% python3 -q
>>> import numpy as np
>>> from numpy import linalg as LA
>>> np.set_printoptions(precision=2, suppress=True, linewidth=120)
>>> rd = lambda a: np.round(a, 2) + 0
>>> feats = np.loadtxt("run8.csv", delimiter=",")
>>> feats
array([[-1., -1.,  2., -2.,  4.],
       [-3.,  0., -5.,  0.,  2.],
       [-3.,  4., -5.,  2., -2.],
       [-3., -5.,  5.,  5.,  4.]])
>>> x0 = np.array([-3, -9, -7, 2, 8])
>>> np.einsum("ij,j->i", feats, x0)
array([26., 60., -4., 61.])
>>> feats @ (2 * x0)
array([ 52., 120.,  -8., 122.])
>>> (feats * x0).sum(axis=1)
array([26., 60., -4., 61.])
>>> feats @ np.eye(5)[1]
array([-1.,  0.,  4., -5.])
>>> def softmax(z):
...     e = np.exp(z - z.max(axis=-1, keepdims=True))
...     return e / e.sum(axis=-1, keepdims=True)
... 
>>> rd(softmax(feats[0] + 4))
array([0.01, 0.01, 0.12, 0.  , 0.87])
>>> rd(softmax(feats[0]))
array([0.01, 0.01, 0.12, 0.  , 0.87])
>>> att = feats @ feats.T / np.sqrt(5)
>>> rd(softmax(att)[0] @ feats)
array([-1.58, -2.16,  2.87,  0.03,  4.  ])
>>> m1 = np.load("data.npy")
>>> m1
array([[ 0,  0,  0,  0,  2],
       [ 0,  0, -1,  0,  0],
       [ 0,  0,  0, -1,  0],
       [ 0,  0,  0,  0,  0],
       [ 2,  0,  0,  0,  0]])
>>> left, sv, Vh = LA.svd(m1)
>>> np.argmax(sv[:-1] / (sv[1:] + 1e-6)) + 1
np.int64(4)
>>> other = left[:, :4] @ np.diag(sv[:4]) @ Vh[:4]
>>> other
array([[ 0.,  0.,  0.,  0.,  2.],
       [ 0.,  0., -1.,  0.,  0.],
       [ 0.,  0.,  0., -1.,  0.],
       [ 0.,  0.,  0.,  0.,  0.],
       [ 2.,  0.,  0.,  0.,  0.]])
>>> rd(LA.norm(m1 - other, 2)), sv[4]
(np.float64(0.0), np.float64(0.0))
>>> f, r1 = feats[1], feats[2]
>>> f @ r1
np.float64(30.0)
>>> pr = (f @ r1) / (f @ f) * f
>>> rd((r1 - pr) @ f)
np.float64(0.0)
>>> E = np.loadtxt("dump.csv", delimiter=",")
>>> rd(E)
array([[-0.43, -0.24, -0.6 ],
       [-0.43, -0.18, -0.41],
       [ 0.79, -0.23, -0.53],
       [ 0.07,  0.06, -0.22],
       [ 0.  , -0.92,  0.36]])
>>> other = E / LA.norm(E, axis=1)
Traceback (most recent call last):
  File "<python-input-29>", line 1, in <module>
    other = E / LA.norm(E, axis=1)
            ~~^~~~~~~~~~~~~~~~~~~~
ValueError: operands could not be broadcast together with shapes (5,3) (5,) 
>>> other = E / LA.norm(E, axis=1, keepdims=True)
>>> gram = other @ other.T
>>> rd(np.degrees(np.arccos(np.clip(gram[2, 0], -1, 1))))
np.float64(87.01)
>>> rd(gram[2])
array([ 0.05, -0.13,  1.  ,  0.68,  0.03])
>>> (np.abs(gram) > 0.9).astype(int)
array([[1, 1, 0, 0, 0],
       [1, 1, 0, 0, 0],
       [0, 0, 1, 0, 0],
       [0, 0, 0, 1, 0],
       [0, 0, 0, 0, 1]])
>>> x0 = np.array([3, 2, -4])
>>> target = E @ x0
>>> rd(LA.pinv(E) @ E)
array([[1., 0., 0.],
       [0., 1., 0.],
       [0., 0., 1.]])
>>> rd(LA.solve(E.T @ E, E.T @ target))
array([ 3.,  2., -4.])
>>> try:
...     LA.solve(E, target)
... except LA.LinAlgError as e:
...     print("failed:", e)
... 
failed: Last 2 dimensions of the array must be square
>>> rng = np.random.default_rng(98)
>>> target = target + 0.3 * rng.normal(size=5)
>>> rd(target)
array([ 0.31, -0.37,  4.21,  1.43, -3.16])
>>> b, *_ = LA.lstsq(E, target)
>>> b.round()
array([ 3.,  2., -4.])
